$ ipython --no-banner

In [1]: import numpy as np

In [2]: import numpy.linalg as la

In [3]: np.set_printoptions(precision=2, suppress=True, linewidth=200, floatmode="fixed")

In [4]: A2 = np.array([[1, 1], [1, -1]])

In [5]: rng = np.random.default_rng(37283)

In [6]: arr = np.kron(A2, np.kron(A2, A2))[rng.permutation(8)][:3]

In [7]: arr
Out[7]: 
array([[ 1, -1, -1,  1,  1, -1, -1,  1],
       [ 1, -1, -1,  1, -1,  1,  1, -1],
       [ 1,  1, -1, -1, -1, -1,  1,  1]])

In [8]: u, r1 = arr[1], arr[2]

In [9]: u @ u
Out[9]: np.int64(8)

In [10]: p = (u @ r1) / (u @ u) * u

In [11]: round(la.norm(u + r1) ** 2 + la.norm(u - r1) ** 2, 2)
Out[11]: np.float64(32.0)

In [12]: np.outer(u, r1)
Out[12]: 
array([[ 1,  1, -1, -1, -1, -1,  1,  1],
       [-1, -1,  1,  1,  1,  1, -1, -1],
       [-1, -1,  1,  1,  1,  1, -1, -1],
       [ 1,  1, -1, -1, -1, -1,  1,  1],
       [-1, -1,  1,  1,  1,  1, -1, -1],
       [ 1,  1, -1, -1, -1, -1,  1,  1],
       [ 1,  1, -1, -1, -1, -1,  1,  1],
       [-1, -1,  1,  1,  1,  1, -1, -1]])

In [13]: (r1 - p) @ u
Out[13]: np.float64(0.0)

In [14]: la.matrix_rank(np.outer(u, r1))
Out[14]: np.int64(1)

In [15]: x0 = np.array([5, -2, 3, -2, 3, 2, 3, 0])

In [16]: a = np.maximum(arr @ x0, 0)

In [17]: arr * (a > 1e-9)[:, None]
Out[17]: 
array([[ 0,  0,  0,  0,  0,  0,  0,  0],
       [ 1, -1, -1,  1, -1,  1,  1, -1],
       [ 0,  0,  0,  0,  0,  0,  0,  0]])

In [18]: np.maximum(arr @ (3 * x0), 0)
Out[18]: array([ 0, 12,  0])

In [19]: np.maximum(arr @ x0, 0) - np.maximum(-arr @ x0, 0)
Out[19]: array([0, 4, 0])

In [20]: mat = np.load("x.npy")

In [21]: mat
Out[21]: 
array([[ 2, -2,  1],
       [-2,  2, -1],
       [ 1, -1,  5]])

In [22]: A2 = mat + rng.integers(-2, 3, (3, 2)) @ rng.integers(-2, 3, (2, 3))

In [23]: print(A2)
[[ 2  4 -3]
 [-2  8 -5]
 [ 1 -7  9]]

In [24]: np.abs(A2 - mat).sum(axis=1)
Out[24]: array([10, 10, 10])

In [25]: print(la.matrix_rank(A2 - mat, tol=1e-8))
1

In [26]: x0 = np.array([0, 2, 1])

In [27]: a = np.maximum(mat @ x0, 0)

In [28]: print(mat.T @ a)
[-3  3 12]

In [29]: np.tanh(mat @ x0)
Out[29]: array([-1.00,  1.00,  1.00])

In [30]: print(mat * (a > 1e-9)[:, None])
[[ 0  0  0]
 [-2  2 -1]
 [ 1 -1  5]]

In [31]: np.flatnonzero(a > 1e-9)
Out[31]: array([1, 2])

In [32]: hat = np.triu(np.array([[1, -2, -2], [-1, 1, 1], [2, -2, 3]]), 1) + np.eye(3)

In [33]: A2 = hat @ mat @ la.inv(hat)

In [34]: np.round(np.poly(A2), 2) + 0
Out[34]: array([ 1.00, -9.00, 18.00,  0.00])

In [35]: A2
Out[35]: 
array([[ 4.00,  4.00, -3.00],
       [-1.00, -1.00,  3.00],
       [ 1.00,  1.00,  6.00]])

In [36]: F = np.array([[0.6, 1.0, -0.8, -0.7],
    ...:     [-0.6, 0.5, 0.1, 2.5],
    ...:     [-0.6, -0.7, 0.7, 1.2],
    ...:     [-0.6, 0.0, 0.4, 0.5]])

In [37]: print(np.allclose(F, F.T))
False

In [38]: np.allclose(F @ F.T, F.T @ F)
Out[38]: False

In [39]: u, r1 = F[2], F[0]

In [40]: u @ r1
Out[40]: np.float64(-2.46)

In [41]: u @ u
Out[41]: np.float64(2.78)

In [42]: p = (u @ r1) / (u @ u) * u

In [43]: np.outer(u, r1)
Out[43]: 
array([[-0.36, -0.60,  0.48,  0.42],
       [-0.42, -0.70,  0.56,  0.49],
       [ 0.42,  0.70, -0.56, -0.49],
       [ 0.72,  1.20, -0.96, -0.84]])

In [44]: print(r1 - p)
[ 0.07  0.38 -0.18  0.36]

In [45]: Uu, sv, VT = la.svd(mat)

In [46]: sv.round(2) + 0
Out[46]: array([6.00, 3.00, 0.00])

In [47]: A2 = Uu[:, :2] @ np.diag(sv[:2]) @ VT[:2]

In [48]: A2
Out[48]: 
array([[ 2.00, -2.00,  1.00],
       [-2.00,  2.00, -1.00],
       [ 1.00, -1.00,  5.00]])

In [49]: la.matrix_rank(A2)
Out[49]: np.int64(2)

In [50]: round(la.det(2 * F), 2), np.round(la.det(F), 2)
Out[50]: (np.float64(-0.94), np.float64(-0.06))

In [51]: np.round(la.eigvals(F).sum().real, 2)
Out[51]: np.float64(2.3)

In [52]: la.eigvals(F)
Out[52]: array([ 1.45+0.95j,  1.45-0.95j, -0.62+0.00j,  0.03+0.00j])

In [53]: np.kron(np.eye(2, dtype=int), F)
Out[53]: 
array([[ 0.60,  1.00, -0.80, -0.70,  0.00,  0.00, -0.00, -0.00],
       [-0.60,  0.50,  0.10,  2.50, -0.00,  0.00,  0.00,  0.00],
       [-0.60, -0.70,  0.70,  1.20, -0.00, -0.00,  0.00,  0.00],
       [-0.60,  0.00,  0.40,  0.50, -0.00,  0.00,  0.00,  0.00],
       [ 0.00,  0.00, -0.00, -0.00,  0.60,  1.00, -0.80, -0.70],
       [-0.00,  0.00,  0.00,  0.00, -0.60,  0.50,  0.10,  2.50],
       [-0.00, -0.00,  0.00,  0.00, -0.60, -0.70,  0.70,  1.20],
       [-0.00,  0.00,  0.00,  0.00, -0.60,  0.00,  0.40,  0.50]])

In [54]: E = np.array([[-2, 0, 8, 0, 0, 0],
    ...:     [0, 9, 0, 5, -1, 5],
    ...:     [5, 0, -4, 0, 0, 0],
    ...:     [0, 6, 0, -6, -1, -3],
    ...:     [0, 4, 0, -5, -9, 9],
    ...:     [0, 9, 0, 3, 5, -4]])

In [55]: la.cond(E) > 100
Out[55]: np.False_

In [56]: la.matrix_rank(E, rtol=0.1)
Out[56]: np.int64(5)

In [57]: round(la.norm(E, 2) / la.norm(E), 2)
Out[57]: np.float64(0.62)

In [58]: np.round(np.abs(la.svd(E)[2][-1]), 2) + 0
Out[58]: array([0.00, 0.02, 0.00, 0.39, 0.74, 0.54])

In [59]: X = rng.normal(size=(10, 3)) + 3 * np.array([4, -4, 2])

In [60]: X
Out[60]: 
array([[ 12.47, -10.82,   8.05],
       [ 12.50, -12.03,   6.40],
       [ 11.30, -13.92,   6.79],
       [ 12.97, -12.01,   5.57],
       [ 11.47, -13.57,   7.57],
       [ 10.58, -11.19,   6.68],
       [ 11.83, -11.71,   4.98],
       [ 12.37, -10.76,   5.73],
       [ 10.20, -13.08,   4.39],
       [ 11.32, -11.57,   5.71]])

In [61]: Q, vecs = la.qr(X[:, :1])[0], la.qr(X[:, 1:])[0]

In [62]: sv = la.svd(Q.T @ vecs, compute_uv=False)

In [63]: round(la.norm(Q @ Q.T - vecs @ vecs.T, 2), 2)
Out[63]: np.float64(1.0)

In [64]: np.degrees(np.arccos(sv.clip(0, 1)))
Out[64]: array([6.57])

In [65]: (sv > 0.9).sum()
Out[65]: np.int64(1)

In [66]: sv
Out[66]: array([0.99])

In [67]: x0 = np.array([0, -1, 0])

In [68]: y = X @ x0

In [69]: np.round(la.pinv(X) @ X, 2) + 0
Out[69]: 
array([[1.00, 0.00, 0.00],
       [0.00, 1.00, 0.00],
       [0.00, 0.00, 1.00]])

In [70]: np.round(la.solve(X.T @ X, X.T @ y), 2) + 0
Out[70]: array([ 0.00, -1.00,  0.00])

In [71]: np.round(la.lstsq(X, y)[0], 2) + 0
Out[71]: array([ 0.00, -1.00,  0.00])

In [72]: y = y + 0.02 * rng.normal(size=10)

In [73]: y
Out[73]: array([10.80, 12.05, 13.90, 12.00, 13.54, 11.21, 11.70, 10.76, 13.11, 11.59])

In [74]: c, *_ = la.lstsq(X, y)

In [75]: [round(float(la.norm(la.solve(X.T @ X + lam * np.eye(3), X.T @ y))), 2) for lam in (0, 1, 10, 100)]
Out[75]: [1.0, 0.96, 0.8, 0.66]

In [76]: J = np.loadtxt("w.csv", delimiter=",")

In [77]: J
Out[77]: 
array([[-3.00,  0.00,  0.00,  0.00,  0.00,  0.00],
       [ 0.00, -5.00,  0.00,  0.00,  0.00,  0.00],
       [ 0.00,  0.00,  0.00,  0.00,  0.00,  0.00],
       [ 0.00,  0.00,  0.00, -2.00,  0.00,  0.00],
       [ 0.00,  0.00,  0.00,  0.00, -2.00,  0.00],
       [ 0.00,  0.00,  0.00,  0.00,  0.00,  4.00]])

In [78]: x0 = np.array([3, -1, 0, -1, 5, 2])

In [79]: J @ x0
Out[79]: array([ -9.00,   5.00,   0.00,   2.00, -10.00,   8.00])

In [80]: print(np.sign((J @ x0).round(6)))
[-1.00  1.00  0.00  1.00 -1.00  1.00]

In [81]: np.einsum("ij,j->i", J, x0)
Out[81]: array([ -9.00,   5.00,   0.00,   2.00, -10.00,   8.00])

In [82]: (J @ x0).argmax()
Out[82]: np.int64(5)

In [83]: J @ np.ones(6)
Out[83]: array([-3.00, -5.00,  0.00, -2.00, -2.00,  4.00])

In [84]: J @ np.eye(6)[0]
Out[84]: array([-3.00,  0.00,  0.00,  0.00,  0.00,  0.00])

In [85]: (J != 0).astype(int)
Out[85]: 
array([[1, 0, 0, 0, 0, 0],
       [0, 1, 0, 0, 0, 0],
       [0, 0, 0, 0, 0, 0],
       [0, 0, 0, 1, 0, 0],
       [0, 0, 0, 0, 1, 0],
       [0, 0, 0, 0, 0, 1]])

In [86]: r = la.matrix_rank(J)

In [87]: r
Out[87]: np.int64(5)

In [88]: null = la.svd(J)[2][r:].T

In [89]: print(null @ null.T)
[[0.00 0.00 0.00 0.00 0.00 0.00]
 [0.00 0.00 0.00 0.00 0.00 0.00]
 [0.00 0.00 1.00 0.00 0.00 0.00]
 [0.00 0.00 0.00 0.00 0.00 0.00]
 [0.00 0.00 0.00 0.00 0.00 0.00]
 [0.00 0.00 0.00 0.00 0.00 0.00]]

In [90]: la.matrix_rank(J.T @ J), la.matrix_rank(J @ J.T)
Out[90]: (np.int64(5), np.int64(5))

In [91]: [int(la.matrix_rank(J[:, :j + 1])) for j in range(6)]
Out[91]: [1, 2, 2, 3, 4, 5]

In [92]: np.sort(np.abs(la.eigvals(J)))
Out[92]: array([0.00, 2.00, 2.00, 3.00, 4.00, 5.00])

In [93]: print(np.allclose(J, J.T))
True

In [94]: round(np.abs(la.eigvals(J)).max(), 2)
Out[94]: np.float64(5.0)

In [95]: print(np.allclose(J @ J.T, J.T @ J))
True

In [96]: K = np.vander(np.arange(4) - 3, 4, increasing=True)

In [97]: K
Out[97]: 
array([[  1,  -3,   9, -27],
       [  1,  -2,   4,  -8],
       [  1,  -1,   1,  -1],
       [  1,   0,   0,   0]])

In [98]: lab = rng.permutation(4)

In [99]: A2 = K[:, lab] * rng.choice([-1, 1], 4)

In [100]: A2
Out[100]: 
array([[-9, 27, -3,  1],
       [-4,  8, -2,  1],
       [-1,  1, -1,  1],
       [ 0,  0,  0,  1]])

In [101]: Uu, _, VT = la.svd(K.T @ A2)

In [102]: np.round(Uu @ VT, 2) + 0
Out[102]: 
array([[ 0.00,  0.00,  0.00,  1.00],
       [ 0.00,  0.00,  1.00,  0.00],
       [-1.00,  0.00,  0.00,  0.00],
       [ 0.00, -1.00,  0.00,  0.00]])

In [103]: lab
Out[103]: array([2, 3, 1, 0])

In [104]: round(float(la.eigvals(K).sum().real), 2)
Out[104]: -0.0

In [105]: np.kron(np.eye(2, dtype=int), K)
Out[105]: 
array([[  1,  -3,   9, -27,   0,   0,   0,   0],
       [  1,  -2,   4,  -8,   0,   0,   0,   0],
       [  1,  -1,   1,  -1,   0,   0,   0,   0],
       [  1,   0,   0,   0,   0,   0,   0,   0],
       [  0,   0,   0,   0,   1,  -3,   9, -27],
       [  0,   0,   0,   0,   1,  -2,   4,  -8],
       [  0,   0,   0,   0,   1,  -1,   1,  -1],
       [  0,   0,   0,   0,   1,   0,   0,   0]])

In [106]: round(float(la.det(K[::-1])), 2)
Out[106]: 12.0

In [107]: print(round(la.det(2 * K), 2), round(float(la.det(K)), 2))
192.0 12.0

In [108]: print(np.einsum("ii->", K))
0

In [109]: A2 = np.array([[1, 1], [1, -1]])

In [110]: W0 = np.kron(A2, np.kron(A2, A2))[rng.permutation(8)][:3]

In [111]: print(W0)
[[ 1  1  1  1 -1 -1 -1 -1]
 [ 1  1 -1 -1 -1 -1  1  1]
 [ 1 -1  1 -1  1 -1  1 -1]]

In [112]: u = np.array([1, 3, -2])

In [113]: np.convolve(W0[0], u)
Out[113]: array([ 1,  4,  2,  2,  0, -6, -2, -2, -1,  2])

In [114]: np.correlate(W0[0], W0[1], "full")
Out[114]: array([ 1,  2,  1,  0, -3, -6, -3,  0,  3,  6,  3,  0, -1, -2, -1])

In [115]: print(np.array([np.convolve(row, u, "same") for row in W0]))
[[ 4  2  2  0 -6 -2 -2 -1]
 [ 4  0 -6 -2 -2  0  6  1]
 [ 2 -4  4 -4  4 -4  4 -5]]
